>>> import numpy as np
>>> np.set_printoptions(precision=1, suppress=True, linewidth=160, sign=" ")
>>> def tidy(a):
...     return np.round(a, 1) + 0
... 
>>> K = np.loadtxt("data.csv", delimiter=",")
>>> K
array([[-3.,  2., -5.,  4., -5.],
       [-5., -3.,  2., -5.,  4.],
       [ 4., -5., -3.,  2., -5.],
       [-5.,  4., -5., -3.,  2.],
       [ 2., -5.,  4., -5., -3.]])
>>> K.inv()
Traceback (most recent call last):
  File "<python-input-5>", line 1, in <module>
    K.inv()
    ^^^^^
AttributeError: 'numpy.ndarray' object has no attribute 'inv'
>>> (K - K.T) / 2
array([[ 0. ,  3.5, -4.5,  4.5, -3.5],
       [-3.5,  0. ,  3.5, -4.5,  4.5],
       [ 4.5, -3.5,  0. ,  3.5, -4.5],
       [-4.5,  4.5, -3.5,  0. ,  3.5],
       [ 3.5, -4.5,  4.5, -3.5,  0. ]])
>>> tidy(np.abs(np.linalg.eigvals(K)).max())
np.float64(12.7)
>>> np.allclose(K @ K.T, K.T @ K)
True
>>> tidy(np.linalg.det(K))
np.float64(-13097.0)
>>> assert K == K.T
Traceback (most recent call last):
  File "<python-input-10>", line 1, in <module>
    assert K == K.T
           ^^^^^^^^
ValueError: The truth value of an array with more than one element is ambiguous. Use a.any() or a.all()
>>> K @ K
array([[-51.,  54.,  -6., -19.,  71.],
       [ 71., -51.,  54.,  -6., -19.],
       [-19.,  71., -51.,  54.,  -6.],
       [ -6., -19.,  71., -51.,  54.],
       [ 54.,  -6., -19.,  71., -51.]])
>>> G = K.T @ K
>>> np.diag(G)
array([ 79.,  79.,  79.,  79.,  79.])
>>> tidy(np.linalg.eigvalsh(G)[::-1])
array([ 161.4,  161.4,   49. ,   11.6,   11.6])
>>> tidy(np.linalg.svd(K, compute_uv=False) ** 2)
array([ 161.4,  161.4,   49. ,   11.6,   11.6])
